$ python3 -q
>>> import numpy as np
>>> np.set_printoptions(suppress=True, linewidth=100)
>>> A = np.load("case7.npy")
>>> print(A)
[[ 0 -2 -2  1 -3 -2 -2 -3  1 -3 -1  0  3]
 [ 3  0 -2 -2  1 -3 -2 -2 -3  1 -3 -1  0]
 [ 0  3  0 -2 -2  1 -3 -2 -2 -3  1 -3 -1]
 [-1  0  3  0 -2 -2  1 -3 -2 -2 -3  1 -3]
 [-3 -1  0  3  0 -2 -2  1 -3 -2 -2 -3  1]
 [ 1 -3 -1  0  3  0 -2 -2  1 -3 -2 -2 -3]
 [-3  1 -3 -1  0  3  0 -2 -2  1 -3 -2 -2]
 [-2 -3  1 -3 -1  0  3  0 -2 -2  1 -3 -2]
 [-2 -2 -3  1 -3 -1  0  3  0 -2 -2  1 -3]
 [-3 -2 -2 -3  1 -3 -1  0  3  0 -2 -2  1]
 [ 1 -3 -2 -2 -3  1 -3 -1  0  3  0 -2 -2]
 [-2  1 -3 -2 -2 -3  1 -3 -1  0  3  0 -2]
 [-2 -2  1 -3 -2 -2 -3  1 -3 -1  0  3  0]]
>>> x0 = np.array([-2, 0, 1, 1, 1, 0, -2, 1, 0, 0, -2, -1, 2])
>>> y = A @ x0
>>> c, lr = np.zeros(13), 1 / np.linalg.norm(A, 2) ** 2
>>> for i in range(5):
...     c -= lr * A.T @ (A @ c - y)
...     if i % 1 == 0: print(i, round(np.linalg.norm(A @ c - y), 1))
... 
0 21.2
1 14.3
2 10.4
3 8.0
4 6.3
>>> print(round(float(np.linalg.cond(A)), 1))
4.0
>>> print(c.round(1))
[-1.2 -0.2  0.4  1.1  1.  -0.1 -1.5  1.  -0.2 -0.4 -1.8 -0.8  1.7]
>>> r0, g = A[1], A[0]
>>> print(r0 @ r0)
55
>>> p = (r0 @ g) / (r0 @ r0) * r0
>>> print(np.round((g - p) @ r0, 1))
0.0
>>> print(p.round(1))
[ 0.7  0.  -0.4 -0.4  0.2 -0.7 -0.4 -0.4 -0.7  0.2 -0.7 -0.2  0. ]
>>> out = np.linalg.inv(A)
>>> print(np.allclose(out, A.T))
False
>>> print(round(float(np.linalg.slogdet(A)[0]), 1))
-1.0
>>> print(round(np.linalg.cond(A), 1))
4.0
>>> rng = np.random.default_rng(536193)
>>> labels = rng.permutation(13)
>>> print(labels)
[ 2  0  9  5  8  7 11  3 12  6  4  1 10]
>>> out = A[labels][:, labels]
>>> print(np.allclose(out, A))
False
>>> print(np.round(np.sort(np.abs(np.linalg.eigvals(out))), 1))
[ 3.2  3.2  4.6  4.6  6.3  6.3  7.   7.   8.4  8.4  9.1  9.1 13. ]
>>> print(np.round(np.sort(np.abs(np.fft.fft(A[0]))), 1), np.round(np.sort(np.linalg.svd(A, compute_uv=False)), 1))
[ 3.2  3.2  4.6  4.6  6.3  6.3  7.   7.   8.4  8.4  9.1  9.1 13. ] [ 3.2  3.2  4.6  4.6  6.3  6.3  7.   7.   8.4  8.4  9.1  9.1 13. ]
>>> print(np.round(np.fft.fft(A[0]), 1))
[-13. +0.j    7.5+3.7j   1.2+3.j   -0.1+9.1j  -1.5+4.4j   5.7-2.6j  -6.4+2.7j  -6.4-2.7j   5.7+2.6j
  -1.5-4.4j  -0.1-9.1j   1.2-3.j    7.5-3.7j]
>>> feats = np.loadtxt("arr.csv", delimiter=",")
>>> print(feats)
[[ 0. -9.  0. -6.]
 [ 3.  6.  2.  4.]
 [ 0. -6.  0.  3.]
 [ 2.  4. -1. -2.]]
>>> out = np.linalg.inv(feats)
>>> print(np.round(np.linalg.cond(feats), 1))
9.3
>>> print(np.round(np.linalg.det(feats) * out, 1))
[[  42.   63.   84.  126.]
 [ -21.   -0.  -42.   -0.]
 [  84.  126. -126. -189.]
 [ -42.    0.   63.    0.]]
>>> print(np.round(np.linalg.inv(out), 1) + 0)
[[ 0. -9.  0. -6.]
 [ 3.  6.  2.  4.]
 [ 0. -6.  0.  3.]
 [ 2.  4. -1. -2.]]
>>> print(np.allclose(out, feats.T))
False
>>> print(np.round(feats @ out, 1) + 0)
[[1. 0. 0. 0.]
 [0. 1. 0. 0.]
 [0. 0. 1. 0.]
 [0. 0. 0. 1.]]
>>> def softmax(z):
...     e = np.exp(z - z.max(axis=-1, keepdims=True))
...     return e / e.sum(axis=-1, keepdims=True)
... 
>>> print(np.round(softmax(feats).sum(axis=1), 1))
[1. 1. 1. 1.]
>>> print(np.round(softmax(10 * feats[0]), 1) + 0)
[0.5 0.  0.5 0. ]
>>> att = feats @ feats.T / np.sqrt(4)
>>> print(np.round(softmax(att + np.triu(np.full(att.shape, -np.inf), 1)), 1) + 0)
[[1.  0.  0.  0. ]
 [0.  1.  0.  0. ]
 [0.  0.  1.  0. ]
 [0.  0.1 0.  0.9]]
>>> print(softmax(att).round(6).argmax(axis=1))
[0 1 2 3]
>>> print(feats.sum(axis=1))
[-15.  15.  -3.   3.]
>>> print(np.abs(feats).max())
9.0
>>> print(feats.shape)
(4, 4)
>>> print(feats - feats[0])
[[ 0.  0.  0.  0.]
 [ 3. 15.  2. 10.]
 [ 0.  3.  0.  9.]
 [ 2. 13. -1.  4.]]
>>> print(feats.sum(axis=0))
[ 5. -5.  1. -1.]
>>> print(np.linalg.matrix_rank(feats))
4
>>> print(round(float(np.linalg.norm(feats)), 1))
15.9
>>> r0 = np.array([2, 3, 0, 0])
>>> out = feats + np.outer(r0, np.eye(4)[3])
>>> print(np.linalg.matrix_rank(np.linalg.inv(out) - np.linalg.inv(feats), tol=1e-8))
1
>>> print(round(np.linalg.det(out) / np.linalg.det(feats), 1), np.round(1 + np.linalg.solve(feats, r0)[3], 1))
0.8 0.8
>>> print((feats + feats.T) / 2)
[[ 0. -3.  0. -2.]
 [-3.  6. -2.  4.]
 [ 0. -2.  0.  1.]
 [-2.  4.  1. -2.]]
>>> print(feats @ feats)
[[-39. -78. -12. -24.]
 [ 26.  13.   8.   4.]
 [-12. -24. -15. -30.]
 [  8.   4.  10.   5.]]
>>> print(np.round(np.abs(np.linalg.eigvals(feats)).max(), 1))
6.6
>>> out = np.array([[3, 3, 1, 1, 3, 3, 1, 1, 1, 0, 1, 1, 1, 1, 1, 3]])
>>> arr = out.T @ out
>>> print(arr)
[[9 9 3 3 9 9 3 3 3 0 3 3 3 3 3 9]
 [9 9 3 3 9 9 3 3 3 0 3 3 3 3 3 9]
 [3 3 1 1 3 3 1 1 1 0 1 1 1 1 1 3]
 [3 3 1 1 3 3 1 1 1 0 1 1 1 1 1 3]
 [9 9 3 3 9 9 3 3 3 0 3 3 3 3 3 9]
 [9 9 3 3 9 9 3 3 3 0 3 3 3 3 3 9]
 [3 3 1 1 3 3 1 1 1 0 1 1 1 1 1 3]
 [3 3 1 1 3 3 1 1 1 0 1 1 1 1 1 3]
 [3 3 1 1 3 3 1 1 1 0 1 1 1 1 1 3]
 [0 0 0 0 0 0 0 0 0 0 0 0 0 0 0 0]
 [3 3 1 1 3 3 1 1 1 0 1 1 1 1 1 3]
 [3 3 1 1 3 3 1 1 1 0 1 1 1 1 1 3]
 [3 3 1 1 3 3 1 1 1 0 1 1 1 1 1 3]
 [3 3 1 1 3 3 1 1 1 0 1 1 1 1 1 3]
 [3 3 1 1 3 3 1 1 1 0 1 1 1 1 1 3]
 [9 9 3 3 9 9 3 3 3 0 3 3 3 3 3 9]]
>>> vals, evecs = np.linalg.eigh(arr)
>>> x0 = np.array([3, 2, 2, 4, 2, 5, 2, 0, 4, 5, 4, 2, 4, 2, 4, 1])
>>> print((np.sign(evecs[:, -1].round(6)) == np.sign(evecs[0, -1].round(6))).astype(int))
[1 1 1 1 1 1 1 1 1 0 1 1 1 1 1 1]
>>> print(np.abs(arr).sum(axis=1).max(), round(float(np.abs(vals).max()), 1))
75 55.0
>>> data = np.loadtxt("x.csv", delimiter=",")
>>> print(data)
[[-11.  -2.  -5.  -4.   5.   5.   5.  -1.   2.   1.  -2.   2.   0.  -5.]
 [  4.   1.   4.   4.  -3.   3.  -4.   0.   1.   4.   4.   0.   1.  -4.]
 [  5.   0.  -1.  -3.  -4.  -2.   5.   1.  -3.  -1.   1.   1.   5.  -1.]
 [  1.  -1.  -4.   2.   3.   2.  -2.   3.   0.  -1.  -1.  -2.   4.   0.]
 [  2.  -5.   5.   2. -12.   1.   0.   4.   4.  -3.  -5.  -1.   4.   5.]
 [ -3.  -1.   2.   5.   1.  -6.   3.  -4.   2.   5.   2.  -4.   2.   1.]
 [  2.   5.   1.  -1.   3.   2.  -6.   1.   0.  -4.   4.  -1.  -2.  -5.]
 [ -3.  -2.  -2.   4.   5.  -2.  -2.   2.   2.  -5.  -1.  -3.   1.   5.]
 [ -3.  -1.  -3.   5.   1.  -2.  -5.   1.   6.  -4.   2.  -2.  -3.  -1.]
 [ -2.  -3.   4.  -2.   2.  -4.  -3.  -5.  -1.   4.   0.   1.  -2.   5.]
 [ -5.   1.   0.  -4.   3.   2.   1.  -2.  -4.   1.  -5.   1.   1.   3.]
 [  2.   2.  -3.   1.   0.  -5.   5.   5.   1.   3.  -4.   3.   1.   0.]
 [  0.  -3.   0.   2.  -4.  -4.  -1.   1.   0.   4.   1.  -4.  10.   5.]
 [  1.  -4.   5.   5.  -3.  -4.   0.  -1.   4.  -4.  -3.   1.   2.  -9.]]
>>> O, evecs = np.linalg.qr(data[:, :4])[0], np.linalg.qr(data[:, 4:])[0]
>>> sig = np.linalg.svd(O.T @ evecs, compute_uv=False)
>>> print(round(float(np.linalg.norm(O @ O.T - evecs @ evecs.T, 2)), 1))
1.0
>>> r0, g = data[12], data[4]
>>> print(r0 @ r0)
205.0
>>> p = (r0 @ g) / (r0 @ r0) * r0
>>> print(np.linalg.matrix_rank(np.outer(r0, g)))
1
>>> print(p.round(1))
[ 0.  -1.7  0.   1.2 -2.3 -2.3 -0.6  0.6  0.   2.3  0.6 -2.3  5.8  2.9]
>>> print(round(float((g - p) @ r0), 1))
0.0
>>> print(np.round(g - p, 1))
[ 2.  -3.3  5.   0.8 -9.7  3.3  0.6  3.4  4.  -5.3 -5.6  1.3 -1.8  2.1]
>>> np.linalg.determinant(data)
Traceback (most recent call last):
  File "<python-input-74>", line 1, in <module>
    np.linalg.determinant(data)
    ^^^^^^^^^^^^^^^^^^^^^
AttributeError: module 'numpy.linalg' has no attribute 'determinant'
>>> print(np.trace(data))
-22.0
>>> print(np.round(np.sort(np.abs(np.linalg.eigvals(data))), 1))
[ 2.6  2.6  5.3  5.3  6.1  6.2  6.2  9.8  9.8 10.4 10.4 11.8 11.8 13.2]
